>>> import numpy as np
>>> np.set_printoptions(precision=3, suppress=True, linewidth=200, sign=" ")
>>> tidy = lambda a: np.round(a, 3) + 0
>>> X = np.load("arr.npy")
>>> tidy(X)
array([[-0.28 , -0.081, -0.587,  0.123, -0.134,  0.169, -0.372,  0.244, -0.039, -0.348, -0.142, -0.289, -0.08 , -0.28 ],
       [ 0.187, -0.276, -0.179, -0.264,  0.218, -0.272, -0.48 ,  0.255, -0.159,  0.375,  0.023, -0.148,  0.133,  0.404],
       [-0.093,  0.354, -0.304, -0.266, -0.362, -0.347,  0.336,  0.345, -0.315, -0.094,  0.116,  0.249, -0.047,  0.185],
       [ 0.187,  0.028,  0.187, -0.246,  0.036,  0.295, -0.443,  0.07 , -0.305, -0.22 , -0.003,  0.628, -0.069, -0.198],
       [ 0.28 , -0.529, -0.079, -0.14 , -0.23 , -0.211,  0.044, -0.109,  0.327, -0.47 ,  0.408,  0.079, -0.002,  0.057],
       [-0.249, -0.046,  0.523,  0.207, -0.055,  0.144, -0.052,  0.643,  0.022, -0.151,  0.32 , -0.154,  0.062,  0.163],
       [ 0.125,  0.519, -0.157,  0.27 ,  0.442, -0.126, -0.22 , -0.078,  0.22 , -0.282,  0.28 ,  0.057, -0.233,  0.297],
       [-0.187, -0.079,  0.274,  0.055,  0.159, -0.719, -0.136,  0.006, -0.121, -0.044, -0.055, -0.021, -0.297, -0.46 ],
       [ 0.062,  0.018,  0.17 ,  0.074,  0.037, -0.213, -0.006,  0.009, -0.007, -0.491, -0.647,  0.01 ,  0.415,  0.288],
       [-0.156, -0.197, -0.136,  0.346,  0.259, -0.018,  0.131, -0.237, -0.593, -0.106,  0.347,  0.063,  0.413, -0.011],
       [ 0.716,  0.13 , -0.008,  0.001,  0.167,  0.044,  0.23 ,  0.297, -0.191, -0.092,  0.012, -0.35 ,  0.059, -0.358],
       [-0.031,  0.118,  0.247, -0.321, -0.187,  0.102, -0.12 , -0.385, -0.398, -0.239,  0.08 , -0.509, -0.282,  0.231],
       [-0.249, -0.25 , -0.079, -0.409,  0.615,  0.174,  0.389,  0.15 ,  0.008, -0.188, -0.112,  0.021, -0.257,  0.072],
       [-0.218,  0.318,  0.041, -0.501,  0.126, -0.055, -0.118, -0.075,  0.253, -0.053,  0.241, -0.137,  0.575, -0.293]])
>>> th = np.radians(15)
>>> R = np.eye(14)
>>> R[4, 4] = R[5, 5] = np.cos(th)
>>> R[4, 5], R[5, 4] = -np.sin(th), np.sin(th)
>>> M2 = X @ R.T
>>> tidy(np.linalg.svd(X, compute_uv=False)), tidy(np.linalg.svd(M2, compute_uv=False))
(array([ 1.,  1.,  1.,  1.,  1.,  1.,  1.,  1.,  1.,  1.,  1.,  1.,  1.,  1.]), array([ 1.,  1.,  1.,  1.,  1.,  1.,  1.,  1.,  1.,  1.,  1.,  1.,  1.,  1.]))
>>> tidy(np.linalg.det(R)), tidy(np.trace(R))
(np.float64(1.0), np.float64(13.932))
>>> x0 = np.array([7, 6, 7, 9, 5, 4, 3, 0, 1, 3, 9, 8, 8, 6])
>>> print(tidy(np.linalg.det(X)))
-1.0
>>> tidy(np.abs(np.linalg.eigvals(X)))
array([ 1.,  1.,  1.,  1.,  1.,  1.,  1.,  1.,  1.,  1.,  1.,  1.,  1.,  1.])
